$ python -q
>>> import numpy as np
>>> import numpy.linalg as la
>>> np.set_printoptions(suppress=True, linewidth=100)
>>> X = np.load("case15.npy")
>>> X
array([[ 9,  7, 12,  4,  5],
       [ 7, 24, 18,  9,  7],
       [12, 18, 22,  8,  9],
       [ 4,  9,  8,  6,  4],
       [ 5,  7,  9,  4,  4]])
>>> rng = np.random.default_rng(81050)
>>> idx = rng.permutation(5)
>>> idx
array([4, 1, 0, 2, 3])
>>> Y = X[idx][:, idx]
>>> np.diag(Y)
array([ 4, 24,  9, 22,  6])
>>> round(la.det(Y), 2), round(la.det(X[idx]), 2)
(np.float64(9.0), np.float64(-9.0))
>>> ev, vecs = la.eigh(X)
>>> vec = np.array([-1, -3, 3, 1, 5])
>>> print(np.round(vecs * np.maximum(ev, 0) @ vecs.T, 2))
[[ 9.  7. 12.  4.  5.]
 [ 7. 24. 18.  9.  7.]
 [12. 18. 22.  8.  9.]
 [ 4.  9.  8.  6.  4.]
 [ 5.  7.  9.  4.  4.]]
>>> np.abs(X).sum(axis=1).max(), round(np.abs(ev).max(), 2)
(np.int64(69), np.float64(53.01))
>>> np.round(vecs * np.abs(ev) @ vecs.T, 2)
array([[ 9.,  7., 12.,  4.,  5.],
       [ 7., 24., 18.,  9.,  7.],
       [12., 18., 22.,  8.,  9.],
       [ 4.,  9.,  8.,  6.,  4.],
       [ 5.,  7.,  9.,  4.,  4.]])
>>> arr = np.load("m.npy")
>>> print(arr)
[[ 8 -8  0  0]
 [-8 -5  0  0]
 [ 0  0  8 -8]
 [ 0  0 -8 -5]]
>>> arr.reshape(2, -1)
array([[ 8, -8,  0,  0, -8, -5,  0,  0],
       [ 0,  0,  8, -8,  0,  0, -8, -5]])
>>> blk = arr.reshape(4, 2, -1)
>>> blk.sum(axis=1)
array([[ 8, -8],
       [-8, -5],
       [ 8, -8],
       [-8, -5]])
